$ python3 -q
>>> import numpy as np
>>> from numpy import linalg as LA
>>> np.set_printoptions(precision=1, suppress=True, linewidth=140)
>>> def rd(a):
...     return np.round(a, 1) + 0
... 
>>> F = np.loadtxt("out8.csv", delimiter=",")
>>> print(F)
[[ 1.7 -0.8 -1.5]
 [-3.1 -5.5 -0.3]
 [ 0.1 -0.2  0.1]
 [ 1.1  1.5 -0.2]
 [-4.  -2.4  1.6]
 [ 1.5  5.5  1.4]
 [-2.6 -1.6  1.1]
 [ 1.4  0.9 -0.6]
 [-1.2 -1.   0.5]
 [-3.6 -3.2  1.1]
 [ 1.6 -0.8 -1.3]
 [ 0.  -0.7 -0.7]
 [ 1.3  0.8 -0.2]
 [ 3.9  2.3 -1.6]
 [ 0.9  2.5  0.4]
 [ 1.7  5.6  1.6]
 [ 2.3  3.1  0. ]
 [ 2.9  0.7 -1.5]
 [ 3.5  4.1 -0.3]
 [ 2.   3.9  0.5]
 [ 1.6 -0.9 -1.4]
 [ 2.8  7.1  1.4]
 [ 2.8  1.6 -1. ]
 [-1.7 -4.8 -0.9]]
>>> cen = (F - F.mean(axis=0)) / F.std(axis=0)
>>> print(np.argwhere(np.abs(cen) > 2))
[[ 4  0]
 [21  1]]
>>> c = LA.lstsq(np.delete(cen, 0, axis=1), cen[:, 0])[0]
>>> print(rd(1 - np.var(cen[:, 0] - np.delete(cen, 0, axis=1) @ c)))
1.0
>>> print(rd(c))
[ 0.9 -0.7]
>>> lab = F[:, 2] > np.median(F[:, 2])
>>> r0 = F[lab].mean(axis=0) - F[~lab].mean(axis=0)
>>> print(np.argsort(-np.abs(r0).round(6), kind="stable"))
[1 2 0]
>>> print(rd((((F - F.mean(axis=0)) @ r0 > 0) == lab).mean()))
0.9
>>> print(lab.astype(int))
[0 0 1 0 1 1 1 0 1 1 0 0 0 0 1 1 1 0 0 1 0 1 0 0]
>>> cen = F - F.mean(axis=0)
>>> vecs = LA.svd(cen)[2][:2]
>>> out = cen - cen @ vecs.T @ vecs
>>> print(rd(LA.norm(out) / LA.norm(cen)))
0.0
>>> hat = F @ LA.solve(F.T @ F, F.T)
>>> print(np.allclose(hat @ hat, hat))
True
>>> print(rd(np.trace(hat)))
3.0
>>> K = np.loadtxt("block16.csv", delimiter=",")
>>> print(rd(K))
[[ 1.   0.   0.   0.   0.   0.   0.   0.   0.   0. ]
 [ 0.  -0.5  0.   0.   0.  -0.9  0.   0.   0.   0. ]
 [ 0.   0.   1.   0.   0.   0.   0.   0.   0.   0. ]
 [ 0.   0.   0.   1.   0.   0.   0.   0.   0.   0. ]
 [ 0.   0.   0.   0.   1.   0.   0.   0.   0.   0. ]
 [ 0.   0.9  0.   0.   0.  -0.5  0.   0.   0.   0. ]
 [ 0.   0.   0.   0.   0.   0.   1.   0.   0.   0. ]
 [ 0.   0.   0.   0.   0.   0.   0.   1.   0.   0. ]
 [ 0.   0.   0.   0.   0.   0.   0.   0.   1.   0. ]
 [ 0.   0.   0.   0.   0.   0.   0.   0.   0.   1. ]]
>>> out = K / np.sqrt((K ** 2).mean(axis=1, keepdims=True))
>>> print(LA.matrix_rank(K - K.mean(axis=1, keepdims=True)))
9
>>> print(rd(LA.norm(out, axis=1)))
[3.2 3.2 3.2 3.2 3.2 3.2 3.2 3.2 3.2 3.2]
>>> print(rd(out[9]))
[0.  0.  0.  0.  0.  0.  0.  0.  0.  3.2]
>>> vec = np.array([-1, 4, 3, 2, 3, -4, 1, -3, -2, 3])
>>> h = np.maximum(K @ vec, 0)
>>> print(rd(h))
[0.  1.5 3.  2.  3.  5.5 1.  0.  0.  3. ]
>>> print(rd(np.maximum(K @ vec, 0) - np.maximum(-K @ vec, 0)))
[-1.   1.5  3.   2.   3.   5.5  1.  -3.  -2.   3. ]
